$ python -q
>>> import numpy as np
>>> import numpy.linalg as la
>>> np.set_printoptions(precision=2, suppress=True, linewidth=200)
>>> def tidy(a):
...     return np.round(a, 2) + 0
... 
>>> mat = np.array([[-3.08, -3.94, 0.0],
...     [-0.72, 1.57, 4.69],
...     [0.57, 1.44, -4.75],
...     [3.9, -0.89, 3.0],
...     [-1.23, 1.74, -4.52],
...     [2.68, 4.09, 1.06],
...     [-2.66, 4.02, -1.34],
...     [-3.13, -0.06, 3.9],
...     [2.59, 0.77, 4.21],
...     [-2.34, -1.93, 3.98],
...     [3.27, -0.34, 3.77],
...     [-3.98, 2.62, 1.51],
...     [-4.4, 0.41, 2.34],
...     [3.68, -0.39, 3.36],
...     [2.18, -2.85, 3.48],
...     [4.39, -0.17, 2.38],
...     [-0.64, -2.95, 3.98],
...     [0.3, -1.51, -4.76],
...     [-1.33, 2.23, -4.27]])
>>> cent = mat[[17, 0]].astype(float)
>>> for _ in range(6):
...     labels = la.norm(mat[:, None] - cent, axis=-1).argmin(axis=1)
...     cent = np.array([mat[labels == j].mean(axis=0) for j in range(2)])
... 
>>> labels
array([1, 1, 0, 1, 0, 0, 0, 1, 1, 1, 1, 1, 1, 1, 1, 1, 1, 0, 0])
>>> tidy(cent[1] - cent[0])
array([ 0.41, -2.63,  6.22])
>>> Xs = mat - mat.mean(axis=0)
>>> U, sv, vt = la.svd(Xs, full_matrices=False)
>>> (np.sign(U[:, 0]) == np.sign(U[0, 0])).astype(int)
array([1, 0, 1, 0, 1, 1, 1, 0, 0, 0, 0, 1, 1, 0, 0, 0, 0, 1, 1])
>>> tidy(sv ** 2 / (sv ** 2).sum())
array([0.53, 0.3 , 0.17])
>>> tidy(sv)
array([15.39, 11.57,  8.83])
>>> tidy(np.abs(vt[-1]))
array([0.02, 0.95, 0.31])
>>> la.matrix_rank(Xs)
np.int64(3)
>>> tidy(Xs.mean(axis=0))
array([0., 0., 0.])
>>> tidy((sv ** 2).sum() ** 2 / (sv ** 4).sum())
np.float64(2.51)
>>> tidy(vt[0] * np.sign(vt[0, np.abs(vt[0]).argmax()]))
array([ 0.38, -0.28,  0.88])
>>> np.abs(U[:, 0]).argmax()
np.int64(4)
>>> F = np.load("data.npy")
>>> F
array([[-1.83,  1.98,  8.45],
       [ 0.04,  0.46,  2.75],
       [ 0.45,  0.  ,  1.06],
       [-0.38,  0.49,  1.69],
       [-0.42,  0.81,  4.17],
       [-0.85,  1.12,  5.2 ],
       [-0.36,  0.88,  3.87],
       [-1.55,  1.98,  8.71],
       [-1.59,  1.88,  8.85],
       [-0.33,  0.46,  1.82],
       [-0.87,  0.63,  3.46],
       [-1.51,  2.12,  9.13],
       [-0.15,  0.41,  2.23],
       [-1.15,  1.26,  4.77]])
>>> Xs = (F - F.mean(axis=0)) / F.std(axis=0)
>>> np.argwhere(np.abs(Xs) > 2)
array([], shape=(0, 2), dtype=int64)
>>> beta = la.lstsq(np.delete(Xs, 0, axis=1), Xs[:, 0])[0]
>>> tidy(beta)
array([-1.44,  0.5 ])
>>> x0 = np.array([1, 3, 2])
>>> rhs = F @ x0
>>> beta, lr = np.zeros(3), 1 / la.norm(F, 2) ** 2
>>> for i in range(4):
...     beta -= lr * F.T @ (F @ beta - rhs)
...     if i % 1 == 0: print(i, round(la.norm(F @ beta - rhs), 2))
... 
0 1.15
1 1.14
2 1.14
3 1.14
>>> tidy(la.cond(F))
np.float64(68.31)
>>> tidy(beta)
array([-0.4 ,  0.52,  2.31])
>>> U, sv, vt = la.svd(F)
>>> tidy(sv)
array([21.38,  1.13,  0.31])
>>> np.argmax(sv[:-1] / (sv[1:] + 1e-6)) + 1
np.int64(1)
>>> out = U[:, :1] @ np.diag(sv[:1]) @ vt[:1]
>>> la.matrix_rank(out)
np.int64(1)
>>> tidy(la.norm(F - out) / la.norm(F))
np.float64(0.05)
>>> tidy(la.norm(F - out, 2)), tidy(sv[1])
(np.float64(1.13), np.float64(1.13))
>>> la.matrix_rank(F, rtol=0.05)
np.int64(2)
